$ ipython --no-banner

In [1]: import numpy as np

In [2]: np.set_printoptions(precision=3, suppress=True, linewidth=200)

In [3]: def rnd(a):
   ...:     return np.round(a, 3) + 0
   ...: 

In [4]: J = np.loadtxt("sample18.csv", delimiter=",")

In [5]: J
Out[5]: 
array([[-2.268,  0.502,  2.582,  0.086],
       [ 1.825, -1.221, -2.068, -1.804],
       [ 2.025, -1.178, -2.442, -1.263],
       [ 2.192, -1.458, -2.503, -2.133],
       [ 1.333, -1.061, -1.649, -1.055],
       [ 0.789, -0.15 , -0.963,  0.28 ],
       [-0.922,  0.403,  1.065,  0.562],
       [ 0.159,  0.207, -0.212,  0.451],
       [-0.279,  0.366,  0.226,  0.794],
       [-0.587,  0.84 ,  0.829,  0.867],
       [-0.589,  0.492,  0.818,  0.279],
       [-2.318,  1.859,  2.82 ,  2.249],
       [ 1.356, -1.079, -1.551, -1.623],
       [-2.301,  1.483,  2.739,  1.792],
       [-2.328,  1.843,  2.723,  2.465],
       [ 3.278, -1.988, -3.805, -2.61 ],
       [-0.202, -0.115,  0.137,  0.19 ]])

In [6]: dist = np.linalg.norm(J[:, None] - J[None], axis=-1)

In [7]: (dist + 1e9 * np.eye(17)).round(6).argmin(axis=1)
Out[7]: array([13,  2,  1,  1, 12,  7, 10, 16,  7,  6,  6, 14,  4, 11, 11,  3,  7])

In [8]: dist.shape
Out[8]: (17, 17)

In [9]: rnd(dist[:5, :5])
Out[9]: 
array([[0.   , 6.702, 6.951, 7.383, 5.883],
       [6.702, 0.   , 0.689, 0.699, 1.002],
       [6.951, 0.689, 0.   , 0.931, 1.079],
       [7.383, 0.699, 0.931, 0.   , 1.669],
       [5.883, 1.002, 1.079, 1.669, 0.   ]])

In [10]: np.unravel_index(dist.round(6).argmax(), dist.shape)
Out[10]: (np.int64(14), np.int64(15))

In [11]: Uu, sig = np.linalg.svd(J)
---------------------------------------------------------------------------
ValueError                                Traceback (most recent call last)
Cell In[11], line 1
----> 1 Uu, sig = np.linalg.svd(J)

ValueError: too many values to unpack (expected 2)

In [12]: Uu, sig, Vh = np.linalg.svd(J, full_matrices=False)

In [13]: rnd(Vh @ Vh.T)
Out[13]: 
array([[1., 0., 0., 0.],
       [0., 1., 0., 0.],
       [0., 0., 1., 0.],
       [0., 0., 0., 1.]])

In [14]: np.abs(Uu[:, 0]).round(6).argmax()
Out[14]: np.int64(15)

In [15]: rnd(np.abs(Vh[0]))
Out[15]: array([0.536, 0.351, 0.63 , 0.439])

In [16]: x0 = np.array([-3, -9, 1, -3])

In [17]: rhs = J @ x0

In [18]: try:
    ...:     np.linalg.solve(J, rhs)
    ...: except np.linalg.LinAlgError as e:
    ...:     print(e)
    ...: 
Last 2 dimensions of the array must be square

In [19]: rnd(np.linalg.solve(J.T @ J, J.T @ rhs))
Out[19]: array([-3., -9.,  1., -3.])

In [20]: rng = np.random.default_rng(87)

In [21]: rhs = rhs + 0.3 * rng.normal(size=17)

In [22]: rnd(rhs)
Out[22]: array([  4.757,   8.819,   6.019,  10.909,   6.865,  -2.998,  -1.235,  -3.894,  -4.138,  -7.882,  -2.931, -13.696,   8.814,  -8.523, -14.252,  11.743,   1.383])

In [23]: b, *_ = np.linalg.lstsq(J, rhs)

In [24]: [round(float(np.linalg.norm(np.linalg.solve(J.T @ J + lam * np.eye(4), J.T @ rhs))), 2) for lam in (0, 1, 10, 100)]
Out[24]: [10.57, 6.28, 3.12, 1.44]

In [25]: data = np.loadtxt("block3.csv", delimiter=",")

In [26]: data
Out[26]: 
array([[2., 2., 3., 1., 0., 1., 0., 2., 1.],
       [0., 0., 0., 2., 3., 0., 3., 2., 2.],
       [2., 0., 2., 1., 1., 1., 3., 3., 0.],
       [2., 2., 3., 3., 0., 3., 3., 2., 1.],
       [2., 0., 1., 3., 0., 3., 3., 1., 2.],
       [3., 3., 0., 2., 3., 0., 2., 0., 1.],
       [0., 1., 0., 0., 0., 3., 1., 3., 3.],
       [3., 2., 2., 2., 3., 3., 3., 2., 3.],
       [2., 2., 3., 3., 3., 1., 1., 0., 0.]])

In [27]: u = np.array([2, 0, 0, 1, 1, 0, 1, 2, 2])

In [28]: B = data + np.outer(u, np.eye(9)[3])

In [29]: np.linalg.matrix_rank(B - data)
Out[29]: np.int64(1)

In [30]: B
Out[30]: 
array([[2., 2., 3., 3., 0., 1., 0., 2., 1.],
       [0., 0., 0., 2., 3., 0., 3., 2., 2.],
       [2., 0., 2., 1., 1., 1., 3., 3., 0.],
       [2., 2., 3., 4., 0., 3., 3., 2., 1.],
       [2., 0., 1., 4., 0., 3., 3., 1., 2.],
       [3., 3., 0., 2., 3., 0., 2., 0., 1.],
       [0., 1., 0., 1., 0., 3., 1., 3., 3.],
       [3., 2., 2., 4., 3., 3., 3., 2., 3.],
       [2., 2., 3., 5., 3., 1., 1., 0., 0.]])

In [31]: np.linalg.matrix_rank(np.linalg.inv(B) - np.linalg.inv(data), tol=1e-8)
Out[31]: np.int64(1)

In [32]: m1 = np.load("layer9.npy")

In [33]: m1
Out[33]: 
array([[-1.,  0.,  0.,  0.,  0.,  0.,  0.,  0.,  0.,  0.,  0.,  0.],
       [ 0.,  3.,  6.,  4.,  2.,  2., -6.,  4.,  2.,  2., -2.,  4.],
       [ 0.,  6.,  8.,  6.,  3.,  3., -9.,  6.,  3.,  3., -3.,  6.],
       [ 0.,  4.,  6.,  3.,  2.,  2., -6.,  4.,  2.,  2., -2.,  4.],
       [ 0.,  2.,  3.,  2.,  0.,  1., -3.,  2.,  1.,  1., -1.,  2.],
       [ 0.,  2.,  3.,  2.,  1.,  0., -3.,  2.,  1.,  1., -1.,  2.],
       [ 0., -6., -9., -6., -3., -3.,  8., -6., -3., -3.,  3., -6.],
       [ 0.,  4.,  6.,  4.,  2.,  2., -6.,  3.,  2.,  2., -2.,  4.],
       [ 0.,  2.,  3.,  2.,  1.,  1., -3.,  2.,  0.,  1., -1.,  2.],
       [ 0.,  2.,  3.,  2.,  1.,  1., -3.,  2.,  1.,  0., -1.,  2.],
       [ 0., -2., -3., -2., -1., -1.,  3., -2., -1., -1.,  0., -2.],
       [ 0.,  4.,  6.,  4.,  2.,  2., -6.,  4.,  2.,  2., -2.,  3.]])

In [34]: rnd(m1.mean(axis=0))
Out[34]: array([-0.083,  1.75 ,  2.667,  1.75 ,  0.833,  0.833, -2.833,  1.75 ,  0.833,  0.833, -1.   ,  1.75 ])

In [35]: np.linalg.matrix_rank(m1)
Out[35]: np.int64(12)

In [36]: np.linalg.rank(m1)
---------------------------------------------------------------------------
AttributeError                            Traceback (most recent call last)
Cell In[36], line 1
----> 1 np.linalg.rank(m1)

AttributeError: module 'numpy.linalg' has no attribute 'rank'

In [37]: rnd(np.linalg.svd(m1, compute_uv=False))
Out[37]: array([38.,  1.,  1.,  1.,  1.,  1.,  1.,  1.,  1.,  1.,  1.,  1.])

In [38]: m1 - m1[0]
Out[38]: 
array([[ 0.,  0.,  0.,  0.,  0.,  0.,  0.,  0.,  0.,  0.,  0.,  0.],
       [ 1.,  3.,  6.,  4.,  2.,  2., -6.,  4.,  2.,  2., -2.,  4.],
       [ 1.,  6.,  8.,  6.,  3.,  3., -9.,  6.,  3.,  3., -3.,  6.],
       [ 1.,  4.,  6.,  3.,  2.,  2., -6.,  4.,  2.,  2., -2.,  4.],
       [ 1.,  2.,  3.,  2.,  0.,  1., -3.,  2.,  1.,  1., -1.,  2.],
       [ 1.,  2.,  3.,  2.,  1.,  0., -3.,  2.,  1.,  1., -1.,  2.],
       [ 1., -6., -9., -6., -3., -3.,  8., -6., -3., -3.,  3., -6.],
       [ 1.,  4.,  6.,  4.,  2.,  2., -6.,  3.,  2.,  2., -2.,  4.],
       [ 1.,  2.,  3.,  2.,  1.,  1., -3.,  2.,  0.,  1., -1.,  2.],
       [ 1.,  2.,  3.,  2.,  1.,  1., -3.,  2.,  1.,  0., -1.,  2.],
       [ 1., -2., -3., -2., -1., -1.,  3., -2., -1., -1.,  0., -2.],
       [ 1.,  4.,  6.,  4.,  2.,  2., -6.,  4.,  2.,  2., -2.,  3.]])

In [39]: rnd(np.linalg.norm(m1))
Out[39]: np.float64(38.144)

In [40]: m1.sum(axis=1)
Out[40]: array([ -1.,  21.,  32.,  21.,  10.,  10., -34.,  21.,  10.,  10., -12.,  21.])

In [41]: np.abs(m1).max()
Out[41]: np.float64(9.0)

In [42]: E = np.loadtxt("case6.csv", delimiter=",")

In [43]: E
Out[43]: 
array([[0.667, 0.   , 0.   , 0.333],
       [0.333, 0.667, 0.   , 0.   ],
       [0.   , 0.   , 1.   , 0.   ],
       [0.   , 0.   , 0.   , 1.   ]])

In [44]: B = np.linalg.inv(E)

In [45]: (np.abs(B) > 1e-9).astype(int)
Out[45]: 
array([[1, 0, 0, 1],
       [1, 1, 0, 1],
       [0, 0, 1, 0],
       [0, 0, 0, 1]])

In [46]: rnd(np.linalg.cond(E))
Out[46]: np.float64(2.197)

In [47]: u = np.array([3, 4, 1])

In [48]: rnd(np.convolve(E[1], u))
Out[48]: array([0.999, 3.333, 3.001, 0.667, 0.   , 0.   ])

In [49]: rnd(np.cross(E[1, :3], E[0, :3]))
Out[49]: array([ 0.   ,  0.   , -0.445])

In [50]: rnd(np.linalg.det(E))
Out[50]: np.float64(0.445)

In [51]: (np.linalg.matrix_power((E != 0) + (E.T != 0) + np.eye(4), 4) > 0).astype(int)
Out[51]: 
array([[1, 1, 0, 1],
       [1, 1, 0, 1],
       [0, 0, 1, 0],
       [1, 1, 0, 1]])

In [52]: z = rng.permutation(4)

In [53]: B = E[:, z] * rng.choice([-1, 1], 4)

In [54]: B
Out[54]: 
array([[-0.667,  0.   , -0.333,  0.   ],
       [-0.333,  0.   , -0.   ,  0.667],
       [-0.   ,  1.   , -0.   ,  0.   ],
       [-0.   ,  0.   , -1.   ,  0.   ]])

In [55]: Uu, _, Vh = np.linalg.svd(E.T @ B)

In [56]: z
Out[56]: array([0, 2, 3, 1])

In [57]: u = np.array([0, -1, -2, 0])

In [58]: B = E + np.outer(u, np.eye(4)[3])

In [59]: B
Out[59]: 
array([[ 0.667,  0.   ,  0.   ,  0.333],
       [ 0.333,  0.667,  0.   , -1.   ],
       [ 0.   ,  0.   ,  1.   , -2.   ],
       [ 0.   ,  0.   ,  0.   ,  1.   ]])

In [60]: np.linalg.matrix_rank(B - E)
Out[60]: np.int64(1)

In [61]: M = np.load("data.npy")

In [62]: M
Out[62]: 
array([[0, 1, 0, 1, 0, 0, 0, 1, 0, 0, 1, 0, 1],
       [1, 0, 0, 0, 0, 0, 0, 1, 0, 0, 1, 0, 1],
       [0, 0, 0, 0, 1, 1, 0, 0, 1, 1, 0, 1, 0],
       [1, 0, 0, 0, 0, 0, 1, 0, 0, 0, 1, 0, 1],
       [0, 0, 1, 0, 0, 1, 0, 0, 1, 1, 0, 1, 0],
       [0, 0, 1, 0, 1, 0, 0, 0, 1, 1, 0, 1, 0],
       [0, 0, 0, 1, 0, 0, 0, 1, 0, 0, 1, 0, 1],
       [1, 1, 0, 0, 0, 0, 1, 0, 0, 0, 1, 0, 1],
       [0, 0, 1, 0, 1, 1, 0, 0, 0, 1, 0, 0, 0],
       [0, 0, 1, 0, 1, 1, 0, 0, 1, 0, 0, 1, 0],
       [1, 1, 0, 1, 0, 0, 1, 1, 0, 0, 0, 0, 0],
       [0, 0, 1, 0, 1, 1, 0, 0, 0, 1, 0, 0, 0],
       [1, 1, 0, 1, 0, 0, 1, 1, 0, 0, 0, 0, 0]])

In [63]: u, r1 = M[4], M[7]

In [64]: u @ r1
Out[64]: np.int64(0)

In [65]: pr = (u @ r1) / (u @ u) * u

In [66]: (r1 - pr) @ u
Out[66]: np.float64(0.0)

In [67]: np.allclose(M[:-1].T @ np.linalg.lstsq(M[:-1].T, M[-1])[0], M[-1])
Out[67]: True

In [68]: np.abs(np.diag(np.linalg.qr(M)[1])) > 1e-9
Out[68]: array([ True,  True,  True,  True,  True,  True,  True, False,  True,  True,  True, False, False])

In [69]: np.linalg.lstsq(M[:-1].T, M[-1])[2]
Out[69]: np.int32(10)

In [70]: Uu, sig, Vh = np.linalg.svd(M)

In [71]: evecs = Vh[:(sig > 1e-8).sum()]

In [72]: x0 = M[9] + 2 * M[10] + rng.integers(2) * np.eye(13)[11]

In [73]: x0
Out[73]: array([2., 2., 1., 2., 1., 1., 2., 2., 1., 0., 0., 1., 0.])

In [74]: np.linalg.matrix_rank(np.vstack([M, x0]))
Out[74]: np.int64(10)

In [75]: np.allclose(evecs.T @ evecs @ x0, x0)
Out[75]: True

In [76]: rnd(np.diag(evecs.T @ evecs))
Out[76]: array([0.75, 1.  , 1.  , 0.75, 1.  , 1.  , 0.75, 0.75, 0.5 , 1.  , 0.5 , 0.5 , 0.5 ])

In [77]: Q, _ = np.linalg.qr(np.array([[3.1, -1.4, 1.2, 0.7, 0.7, -1.4, -1.3, -0.2, -1.6],
    ...:     [1.2, 0.5, -1.2, -0.5, -1.5, 1.7, 0.4, 0.8, 0.7],
    ...:     [1.6, -0.6, -0.7, -0.7, -0.8, -0.2, -2.2, 1.5, 1.7],
    ...:     [0.2, -0.8, 0.8, 1.6, 1.0, 0.4, 1.3, -1.2, 1.2],
    ...:     [-0.4, 0.0, 0.8, 0.5, 0.5, 0.5, 0.8, 0.6, 0.8],
    ...:     [1.0, -2.0, 0.4, 0.3, 0.8, -0.8, 1.1, -0.5, -1.0],
    ...:     [0.6, -1.0, -0.4, 0.6, -1.0, -1.3, -1.5, -2.5, 0.4],
    ...:     [0.7, 0.0, -0.8, 0.3, -0.2, -0.9, 0.6, 1.0, 1.7],
    ...:     [0.5, -1.0, -1.0, -0.5, 0.3, -0.1, 0.7, 1.1, -0.4],
    ...:     [0.6, 0.9, -0.6, -1.0, 0.8, -0.9, -0.5, -1.2, -0.2],
    ...:     [0.4, -0.7, -1.4, 0.0, 0.0, 0.2, -0.5, -1.6, 1.8]]))

In [78]: mat = Q @ Q.T

In [79]: rnd(mat)
Out[79]: 
array([[ 0.949, -0.002,  0.067,  0.122, -0.125, -0.003,  0.01 , -0.025,  0.031,  0.033, -0.104],
       [-0.002,  0.994,  0.003, -0.002, -0.049,  0.022, -0.031,  0.012, -0.041, -0.016,  0.018],
       [ 0.067,  0.003,  0.912, -0.159,  0.171,  0.001, -0.008,  0.031, -0.034, -0.04 ,  0.132],
       [ 0.122, -0.002, -0.159,  0.703,  0.251,  0.031, -0.058,  0.074, -0.119, -0.096,  0.269],
       [-0.125, -0.049,  0.171,  0.251,  0.38 ,  0.15 , -0.199,  0.033, -0.222, -0.045, -0.103],
       [-0.003,  0.022,  0.001,  0.031,  0.15 ,  0.92 ,  0.114, -0.049,  0.152,  0.065, -0.082],
       [ 0.01 , -0.031, -0.008, -0.058, -0.199,  0.114,  0.838,  0.072, -0.219, -0.096,  0.128],
       [-0.025,  0.012,  0.031,  0.074,  0.033, -0.049,  0.072,  0.96 ,  0.105,  0.053, -0.096],
       [ 0.031, -0.041, -0.034, -0.119, -0.222,  0.152, -0.219,  0.105,  0.698, -0.138,  0.206],
       [ 0.033, -0.016, -0.04 , -0.096, -0.045,  0.065, -0.096,  0.053, -0.138,  0.93 ,  0.126],
       [-0.104,  0.018,  0.132,  0.269, -0.103, -0.082,  0.128, -0.096,  0.206,  0.126,  0.718]])

In [80]: z = rng.permutation(11)

In [81]: z
Out[81]: array([ 6,  7, 10,  2,  3,  0,  5,  9,  1,  4,  8])

In [82]: B = mat[z][:, z]

In [83]: rnd(B)
Out[83]: 
array([[ 0.838,  0.072,  0.128, -0.008, -0.058,  0.01 ,  0.114, -0.096, -0.031, -0.199, -0.219],
       [ 0.072,  0.96 , -0.096,  0.031,  0.074, -0.025, -0.049,  0.053,  0.012,  0.033,  0.105],
       [ 0.128, -0.096,  0.718,  0.132,  0.269, -0.104, -0.082,  0.126,  0.018, -0.103,  0.206],
       [-0.008,  0.031,  0.132,  0.912, -0.159,  0.067,  0.001, -0.04 ,  0.003,  0.171, -0.034],
       [-0.058,  0.074,  0.269, -0.159,  0.703,  0.122,  0.031, -0.096, -0.002,  0.251, -0.119],
       [ 0.01 , -0.025, -0.104,  0.067,  0.122,  0.949, -0.003,  0.033, -0.002, -0.125,  0.031],
       [ 0.114, -0.049, -0.082,  0.001,  0.031, -0.003,  0.92 ,  0.065,  0.022,  0.15 ,  0.152],
       [-0.096,  0.053,  0.126, -0.04 , -0.096,  0.033,  0.065,  0.93 , -0.016, -0.045, -0.138],
       [-0.031,  0.012,  0.018,  0.003, -0.002, -0.002,  0.022, -0.016,  0.994, -0.049, -0.041],
       [-0.199,  0.033, -0.103,  0.171,  0.251, -0.125,  0.15 , -0.045, -0.049,  0.38 , -0.222],
       [-0.219,  0.105,  0.206, -0.034, -0.119,  0.031,  0.152, -0.138, -0.041, -0.222,  0.698]])

In [84]: rnd(np.sort(np.abs(np.linalg.eigvals(B))))
Out[84]: array([0., 0., 1., 1., 1., 1., 1., 1., 1., 1., 1.])

In [85]: rnd(np.linalg.det(B)), rnd(np.linalg.det(mat[z]))
Out[85]: (np.float64(0.0), np.float64(0.0))

In [86]: np.trace(B)
Out[86]: np.float64(9.0)
